$ python -q
>>> import numpy as np
>>> from numpy import linalg as LA
>>> np.set_printoptions(suppress=True, linewidth=120)
>>> def tidy(a):
...     return np.round(a, 2) + 0
... 
>>> F = np.load("sample6.npy")
>>> print(F)
[[  5   1   0   2   0   0   2   1   2   1   1   0   0]
 [  0   1   2   0   3   2   4   1   1   0   4   3   0]
 [  1   2   5   3   0   1   4   0   2   1   4   1   5]
 [  0   5   3   4   2   2   5   4   2   1   1   0   4]
 [  5   1   0   1   0   3   4   4   3   0   1   4   1]
 [  5   1   5   2   5   0   2   2   5   5   5   1   4]
 [  5   0   3   0   5   2   2   3   0   5   3   1   4]
 [  2   0   4   4   1   4   3   2   5   4   4   3   5]
 [  4   0   0   5   4   1   4   3   1   2   4   1   2]
 [  5  -2  -6   2  -9  -6 -10  -2  -1   1 -11  -9   0]]
>>> # null space of dimension 4
>>> Uu, s, vt = LA.svd(F)
>>> print(tidy(s))
[31.22 16.7   8.64  8.27  6.15  4.8   4.18  3.35  1.32  0.  ]
>>> B = Uu[:, :9] @ np.diag(s[:9]) @ vt[:9]
>>> print(LA.matrix_rank(F, rtol=0.05))
8
>>> print(tidy(B))
[[  5.   1.   0.   2.   0.   0.   2.   1.   2.   1.   1.   0.   0.]
 [  0.   1.   2.   0.   3.   2.   4.   1.   1.   0.   4.   3.   0.]
 [  1.   2.   5.   3.   0.   1.   4.   0.   2.   1.   4.   1.   5.]
 [  0.   5.   3.   4.   2.   2.   5.   4.   2.   1.   1.   0.   4.]
 [  5.   1.   0.   1.   0.   3.   4.   4.   3.   0.   1.   4.   1.]
 [  5.   1.   5.   2.   5.   0.   2.   2.   5.   5.   5.   1.   4.]
 [  5.   0.   3.   0.   5.   2.   2.   3.   0.   5.   3.   1.   4.]
 [  2.   0.   4.   4.   1.   4.   3.   2.   5.   4.   4.   3.   5.]
 [  4.   0.   0.   5.   4.   1.   4.   3.   1.   2.   4.   1.   2.]
 [  5.  -2.  -6.   2.  -9.  -6. -10.  -2.  -1.   1. -11.  -9.   0.]]
>>> print(LA.matrix_rank(B))
9
>>> B = np.array([[3, 3],
...     [-1, -2],
...     [0, 0],
...     [1, 0],
...     [-3, -2],
...     [-2, 2],
...     [-1, 3],
...     [-1, -1],
...     [3, -3],
...     [-1, 3],
...     [1, -2],
...     [-2, 0],
...     [-1, 3]])
>>> print(F @ B)
[[ 19  13]
 [-18  -4]
 [  0  17]
 [-18   8]
 [  2  19]
 [  6   9]
 [-17  33]
 [ -2  23]
 [ -3  16]
 [ 73  25]]
>>> print(np.einsum("ij->j", F))
[32  9 16 23 11  9 20 18 20 20 16  5 25]
>>> print(B.T @ F.T)
[[ 19 -18   0 -18   2   6 -17  -2  -3  73]
 [ 13  -4  17   8  19   9  33  23  16  25]]
>>> print(np.vstack([F, B.T]).shape)
(12, 13)
>>> Uu, s, vt = LA.svd(F)
>>> V = vt[:(s > 1e-8).sum()]
>>> rng = np.random.default_rng(13)
>>> vec = F[6] + -3 * F[8] + rng.integers(2) * np.eye(13)[11]
>>> print(vec)
[ -7.   0.   3. -15.  -7.  -1. -10.  -6.  -3.  -1.  -9.  -1.  -2.]
>>> print(tidy(np.diag(V.T @ V)))
[0.94 0.64 0.53 0.82 0.77 0.72 0.55 0.61 0.87 0.65 0.57 0.55 0.79]
>>> print(tidy(LA.norm(vec - V.T @ V @ vec)))
0.67
>>> print(LA.matrix_rank(np.vstack([F, vec])))
10
>>> rank = LA.matrix_rank(F)
>>> print(rank)
9
>>> ns = LA.svd(F)[2][rank:].T
>>> print(np.allclose(F @ ns, 0))
True
>>> print([int(LA.matrix_rank(F[:, :j + 1])) for j in range(13)])
[1, 2, 3, 4, 5, 6, 7, 8, 9, 9, 9, 9, 9]
>>> print(ns.shape)
(13, 4)
>>> print([int(LA.matrix_rank(np.delete(F, i, axis=0))) for i in range(10)])
[9, 9, 8, 8, 8, 8, 8, 8, 8, 9]
>>> X = np.load("mat.npy")
>>> print(X)
[[5. 0. 4. 0.]
 [0. 5. 0. 0.]
 [4. 0. 5. 0.]
 [0. 0. 0. 5.]]
>>> # equal to its transpose
>>> print(X @ X)
[[41.  0. 40.  0.]
 [ 0. 25.  0.  0.]
 [40.  0. 41.  0.]
 [ 0.  0.  0. 25.]]
>>> print((LA.matrix_power((X != 0) + (X.T != 0) + np.eye(4), 4) > 0).astype(int))
[[1 0 1 0]
 [0 1 0 0]
 [1 0 1 0]
 [0 0 0 1]]
>>> print((X != 0).astype(int))
[[1 0 1 0]
 [0 1 0 0]
 [1 0 1 0]
 [0 0 0 1]]
>>> ev, V = LA.eigh(X)
>>> print(np.abs(V[:, -1]).round(6).argmax())
0
>>> print(tidy(LA.eigvalsh(X @ X)))
[ 1. 25. 25. 81.]
>>> print(tidy(LA.svd(X, compute_uv=False)))
[9. 5. 5. 1.]
>>> print(tidy(np.abs(V[:, -1])))
[0.71 0.   0.71 0.  ]
>>> print(tidy(V.T @ X @ V))
[[1. 0. 0. 0.]
 [0. 5. 0. 0.]
 [0. 0. 5. 0.]
 [0. 0. 0. 9.]]
>>> print(ev.sum(), np.trace(X))
20.0 20.0
>>> print(np.unique(ev.round(6) + 0, return_counts=True)[1])
[1 2 1]
>>> print(tidy(V.T @ V))
[[1. 0. 0. 0.]
 [0. 1. 0. 0.]
 [0. 0. 1. 0.]
 [0. 0. 0. 1.]]
>>> Lm = LA.cholesky(X)
>>> print(tidy(np.prod(np.diag(Lm)) ** 2), tidy(LA.det(X)))
225.0 225.0
>>> print(tidy(np.diag(Lm) ** 2))
[5.  5.  1.8 5. ]
>>> print(tidy(Lm))
[[2.24 0.   0.   0.  ]
 [0.   2.24 0.   0.  ]
 [1.79 0.   1.34 0.  ]
 [0.   0.   0.   2.24]]
>>> print(tidy(Lm @ Lm.T))
[[5. 0. 4. 0.]
 [0. 5. 0. 0.]
 [4. 0. 5. 0.]
 [0. 0. 0. 5.]]
>>> print(LA.matrix_rank(F, rtol=0.1))
8
>>> print(tidy(LA.norm(F, 2) / LA.norm(F)))
0.81
>>> print(LA.cond(F) > 100)
True
>>> data = np.loadtxt("out12.csv", delimiter=",")
>>> print(data)
[[  7.74   2.96   3.08  -2.24  17.01   6.7  -25.1 ]
 [ 18.86 -19.62   2.96 -20.58   0.76  -1.35 -14.45]
 [  2.62 -20.39  -4.95 -11.85 -32.44 -12.33  29.68]
 [ -3.15   7.46  -6.96   7.51   2.31   1.92  -2.72]
 [ -1.75  14.35   4.59   8.71   9.05   8.42 -20.38]
 [  8.33  -3.68 -11.78  -3.16   2.07   0.76 -10.89]
 [ 11.91 -11.63   1.14 -11.11 -20.76  -0.65  -8.52]
 [-17.53   6.47   5.15  10.06 -11.71  -5.12  30.06]
 [ 14.39 -18.23   4.26 -17.71  -6.31  -2.81  -5.5 ]
 [ -5.66   5.06   6.26   3.98   3.27   0.93   3.53]
 [-16.38   8.66  -3.    11.34  13.6   -3.83  24.1 ]
 [-20.38  21.26  -4.27  22.39  -1.86   1.25  15.94]
 [  7.68  -2.68  11.11  -7.54  14.58   4.3  -17.85]
 [ -0.98   9.53   1.18   5.57  14.9    5.7  -14.35]
 [ -4.21  13.47   7.13   9.58  -5.15   6.86 -12.38]
 [ 10.91  -0.85  -7.42  -2.8   -1.64   4.5  -22.28]
 [ -2.35   0.91 -17.88   5.08   3.21  -3.14   7.81]
 [ 10.33  -8.46   3.1   -9.44  -6.84   0.75 -11.17]
 [  2.77   4.59   2.51   1.19   6.15   4.84 -14.78]
 [  6.16  -8.03  12.27 -10.37   6.     0.07  -4.85]
 [ 17.27  -3.47  -3.07  -7.31  -5.3    6.62 -33.15]
 [ -5.72   5.65   1.39   5.23   6.08   0.61   3.67]
 [-12.02   6.71  -6.14  10.28  -5.36  -3.11  18.9 ]
 [  7.4   -2.92   6.95  -5.04 -15.14   3.01 -12.66]
 [-11.41  11.31   4.88  10.73   0.26   1.35   8.09]
 [ -3.5    9.36   7.96   5.05  12.83   5.12  -9.42]
 [  0.74  -0.14  -8.55   1.95 -10.62  -0.9    0.95]
 [ -9.84  11.3    4.38   9.38  11.26   2.34   2.91]
 [  1.07  -9.65  -3.4   -6.01  -0.99  -5.95  13.65]
 [ 19.21 -11.92   1.6  -15.19   1.05   3.44 -27.  ]]
>>> vec = np.array([-2, 2, -3, 0, -1, 1, -1])
>>> rhs = data @ vec
>>> print(tidy(LA.pinv(data) @ data))
[[1. 0. 0. 0. 0. 0. 0.]
 [0. 1. 0. 0. 0. 0. 0.]
 [0. 0. 1. 0. 0. 0. 0.]
 [0. 0. 0. 1. 0. 0. 0.]
 [0. 0. 0. 0. 1. 0. 0.]
 [0. 0. 0. 0. 0. 1. 0.]
 [0. 0. 0. 0. 0. 0. 1.]]
>>> print(tidy(LA.lstsq(data, rhs)[0]))
[-2.  2. -3.  0. -1.  1. -1.]
>>> rhs = rhs + 0.3 * rng.normal(size=30)
>>> print(tidy(rhs))
[ -4.93 -73.21 -40.72  44.83  38.3   21.45 -21.86   8.93 -68.85  -3.08  17.44  83.19 -46.26  22.84  38.21  27.05  45.46
 -27.62   9.51 -65.87  12.93  10.01  39.69 -10.58  24.24   3.26  33.04  16.87 -29.75 -37.35]
>>> beta, *_ = LA.lstsq(data, rhs)
>>> print(tidy(data.T @ (rhs - data @ beta)))
[0. 0. 0. 0. 0. 0. 0.]
>>> print(tidy(LA.norm(rhs - data @ beta)))
1.82
>>> print(tidy(beta))
[-1.86  1.94 -3.03  0.   -1.    1.59 -0.8 ]
>>> Uu, s, vt = LA.svd(data)
>>> print(tidy(s))
[113.35  87.6   42.92  35.63   0.61   0.41   0.31]
>>> B = Uu[:, :4] @ np.diag(s[:4]) @ vt[:4]
>>> print(tidy(LA.norm(data - B, 2)), tidy(s[4]))
0.61 0.61
>>> print(LA.matrix_rank(data, rtol=0.05))
4
>>> vec = np.array([2, 3, 1, 1, 3, 1, 0, 3, 0, 1, 3, 0, 3])
>>> h1 = np.maximum(F @ vec, 0)
>>> print(np.tanh(F @ vec))
[ 1.  1.  1.  1.  1.  1.  1.  1.  1. -1.]
>>> print(np.flatnonzero(h1 > 1e-9))
[0 1 2 3 4 5 6 7 8]
>>> arr = np.tril(np.array([[2, 1, 2, 2, 2, 2],
...     [1, 0, 0, 2, 2, 1],
...     [0, 0, 0, 0, 1, 0],
...     [0, 2, 1, 0, 1, 0],
...     [1, 1, 1, 2, 1, 0],
...     [2, 1, 0, 2, 1, 1]]), -1) + np.eye(6, dtype=int)
>>> print(arr)
[[1 0 0 0 0 0]
 [1 1 0 0 0 0]
 [0 0 1 0 0 0]
 [0 2 1 1 0 0]
 [1 1 1 2 1 0]
 [2 1 0 2 1 1]]
>>> # triangular, det is the product of the diagonal
>>> z = rng.permutation(6)
>>> B = arr[:, z] * rng.choice([-1, 1], 6)
>>> print(B)
[[ 0  0  1  0  0  0]
 [ 0  0  1  0  0 -1]
 [ 0  0  0  0 -1  0]
 [ 0 -1  0  0 -1 -2]
 [ 0 -2  1  1 -1 -1]
 [-1 -2  2  1  0 -1]]
>>> Uu, _, vt = LA.svd(arr.T @ B)
>>> print(tidy(Uu @ vt))
[[ 0.  0.  1.  0.  0.  0.]
 [ 0.  0.  0.  0.  0. -1.]
 [ 0.  0.  0.  0. -1.  0.]
 [ 0. -1.  0.  0.  0.  0.]
 [ 0.  0.  0.  1.  0.  0.]
 [-1.  0.  0.  0.  0.  0.]]
>>> print(tidy(LA.lstsq(arr, B)[0]))
[[ 0.  0.  1.  0.  0.  0.]
 [ 0.  0.  0.  0.  0. -1.]
 [ 0.  0.  0.  0. -1.  0.]
 [ 0. -1.  0.  0.  0.  0.]
 [ 0.  0.  0.  1.  0.  0.]
 [-1.  0.  0.  0.  0.  0.]]
